$ python3 -q
>>> import numpy as np
>>> import numpy.linalg as la
>>> np.set_printoptions(precision=3, suppress=True, linewidth=140)
>>> mat = np.loadtxt("mat.csv", delimiter=",")
>>> print(mat)
[[ 0.978 -3.691  2.981  1.237]
 [-1.908  1.722  0.869  4.2  ]
 [ 0.552 -0.313 -0.54  -4.93 ]
 [ 3.085 -2.274  1.826  2.642]
 [-2.181  1.117  4.213 -1.119]
 [-1.3   -1.345 -2.286 -4.034]
 [ 3.081 -1.337 -2.81   2.413]
 [ 2.994 -3.899 -0.895  0.171]
 [-3.046 -1.241 -3.493  1.408]
 [ 0.087 -1.101 -4.145  2.569]
 [-2.613 -2.04   3.162  2.003]
 [ 1.562  4.071 -2.194 -1.083]
 [-3.369  2.306 -0.954  2.724]]
>>> C2 = np.cov(mat, rowvar=False)
>>> print(la.eigvalsh(C2)[::-1])
[8.208 7.624 7.024 3.238]
>>> print(np.argwhere(np.triu(np.abs(np.corrcoef(mat.T)) > 0.8, 1)))
[]
>>> print(np.median(mat, axis=0))
[ 0.087 -1.241 -0.895  1.408]
>>> print(np.polyfit(mat[:, 2], mat[:, 1], 1))
[-0.11  -0.654]
>>> Xc = mat - mat.mean(axis=0)
>>> V = la.svd(Xc)[2][:3]
>>> other = Xc - Xc @ V.T @ V
>>> print(np.round(la.norm(other) / la.norm(Xc), 3))
0.352
>>> print((Xc @ V.T).std(axis=0))
[2.753 2.653 2.546]
>>> print(np.diag(V.T @ V))
[0.563 0.51  0.933 0.994]
>>> Xc = (mat - mat.mean(axis=0)) / mat.std(axis=0)
>>> print(Xc.std(axis=0))
[1. 1. 1. 1.]
>>> coef = la.lstsq(np.delete(Xc, 2, axis=1), Xc[:, 2])[0]
>>> print(coef)
[-0.194 -0.196  0.044]
>>> x = np.array([-1, -5, -4, 0])
>>> target = mat @ x
>>> print(np.round(la.solve(mat.T @ mat, mat.T @ target), 3) + 0)
[-1. -5. -4.  0.]
>>> print(np.round(la.pinv(mat) @ mat, 3) + 0)
[[1. 0. 0. 0.]
 [0. 1. 0. 0.]
 [0. 0. 1. 0.]
 [0. 0. 0. 1.]]
>>> rng = np.random.default_rng(10187)
>>> target = target + 0.05 * rng.normal(size=13)
>>> print(target)
[  5.5   -10.076   3.144   0.959 -20.224  17.137  14.869  20.081  23.307  21.971   0.115 -13.121  -4.343]
>>> coef, *_ = la.lstsq(mat, target)
>>> print(np.round(mat.T @ (target - mat @ coef), 3) + 0)
[0. 0. 0. 0.]
>>> Xc = mat - mat.mean(axis=0)
>>> Uu, s, vt = la.svd(Xc, full_matrices=False)
>>> print((np.sign(Uu[:, 0]) == np.sign(Uu[0, 0])).astype(int))
[1 1 0 1 1 0 0 0 0 0 1 0 1]
>>> print(la.matrix_rank(Xc))
4
>>> print(np.abs(vt[-1]))
[0.661 0.7   0.26  0.075]
>>> print(np.round((s ** 2).sum() ** 2 / (s ** 4).sum(), 3))
3.674
>>> print(s)
[9.925 9.565 9.181 6.234]
>>> print(vt[0] * np.sign(vt[0, np.abs(vt[0]).argmax()]))
[-0.28  -0.069  0.713  0.639]
>>> F = np.loadtxt("out17.csv", delimiter=",")
>>> print(F)
[[ 3.666  1.107 -1.359 -0.384  1.622]
 [ 1.107  1.878 -1.401  0.421  1.293]
 [-1.359 -1.401  6.367  1.081 -0.4  ]
 [-0.384  0.421  1.081  3.259  1.763]
 [ 1.622  1.293 -0.4    1.763  3.83 ]]
>>> r0 = np.array([2, 2, 1, 1, 0])
>>> other = F + np.outer(r0, np.eye(5)[2])
>>> print(la.matrix_rank(la.inv(other) - la.inv(F), tol=1e-8))
1
>>> print(la.matrix_rank(other - F))
1
>>> print(other)
[[ 3.666  1.107  0.641 -0.384  1.622]
 [ 1.107  1.878  0.599  0.421  1.293]
 [-1.359 -1.401  7.367  1.081 -0.4  ]
 [-0.384  0.421  2.081  3.259  1.763]
 [ 1.622  1.293 -0.4    1.763  3.83 ]]
>>> Lm = la.cholesky(F)
>>> print(Lm @ Lm.T)
[[ 3.666  1.107 -1.359 -0.384  1.622]
 [ 1.107  1.878 -1.401  0.421  1.293]
 [-1.359 -1.401  6.367  1.081 -0.4  ]
 [-0.384  0.421  1.081  3.259  1.763]
 [ 1.622  1.293 -0.4    1.763  3.83 ]]
>>> evals, V = la.eigh(F)
>>> print(la.eigvalsh(F @ F))
[ 1.     1.001  8.999 35.991 64.002]
>>> print((evals > 1e-8).sum(), (evals < -1e-8).sum())
5 0
>>> print(np.unique(evals.round(6) + 0, return_counts=True)[1])
[1 1 1 1 1]
>>> print(la.svd(F, compute_uv=False))
[8.    5.999 3.    1.001 1.   ]
>>> print(evals.sum(), np.trace(F))
19.0 19.0
>>> print(np.round(V.T @ F @ V, 3) + 0)
[[1.    0.    0.    0.    0.   ]
 [0.    1.001 0.    0.    0.   ]
 [0.    0.    3.    0.    0.   ]
 [0.    0.    0.    5.999 0.   ]
 [0.    0.    0.    0.    8.   ]]
>>> A = np.load("x.npy")
>>> print(A)
[[ 0.854 -0.368  0.289  1.318]
 [ 0.898 -0.413  0.357  1.358]
 [ 3.129 -4.691  0.263  5.783]
 [-3.966 -1.459 -2.189 -5.49 ]
 [-0.47   3.46   0.727 -1.602]
 [ 0.208  1.488  0.557 -0.098]
 [ 3.786 -8.025 -0.488  7.385]
 [ 2.775 -7.638 -0.809  6.035]
 [ 0.338 -4.892 -1.186  1.74 ]
 [ 0.944 -6.814 -1.503  3.255]
 [ 1.805 -0.818  0.527  2.737]
 [-3.772  0.145 -1.725 -5.573]
 [-1.918 -7.157 -2.836 -0.901]
 [-3.341 -3.289 -2.386 -3.895]
 [ 2.377  3.755  2.138  2.451]
 [ 0.53  -3.375 -0.636  1.635]
 [ 4.396  4.386  3.144  5.261]
 [-5.082 -2.551 -3.001 -6.686]
 [-4.365  3.445 -0.998 -7.038]
 [-4.052  5.058 -0.519 -7.17 ]
 [-1.822 -5.604 -2.376 -1.009]]
>>> labels = rng.permutation(4)
>>> other = A[:, labels] * rng.choice([-1, 1], 4)
>>> print(other)
[[ 1.318  0.289 -0.368  0.854]
 [ 1.358  0.357 -0.413  0.898]
 [ 5.783  0.263 -4.691  3.129]
 [-5.49  -2.189 -1.459 -3.966]
 [-1.602  0.727  3.46  -0.47 ]
 [-0.098  0.557  1.488  0.208]
 [ 7.385 -0.488 -8.025  3.786]
 [ 6.035 -0.809 -7.638  2.775]
 [ 1.74  -1.186 -4.892  0.338]
 [ 3.255 -1.503 -6.814  0.944]
 [ 2.737  0.527 -0.818  1.805]
 [-5.573 -1.725  0.145 -3.772]
 [-0.901 -2.836 -7.157 -1.918]
 [-3.895 -2.386 -3.289 -3.341]
 [ 2.451  2.138  3.755  2.377]
 [ 1.635 -0.636 -3.375  0.53 ]
 [ 5.261  3.144  4.386  4.396]
 [-6.686 -3.001 -2.551 -5.082]
 [-7.038 -0.998  3.445 -4.365]
 [-7.17  -0.519  5.058 -4.052]
 [-1.009 -2.376 -5.604 -1.822]]
>>> Uu, _, vt = la.svd(A.T @ other)
>>> print(np.round(Uu @ vt, 3) + 0)
[[0. 0. 0. 1.]
 [0. 0. 1. 0.]
 [0. 1. 0. 0.]
 [1. 0. 0. 0.]]
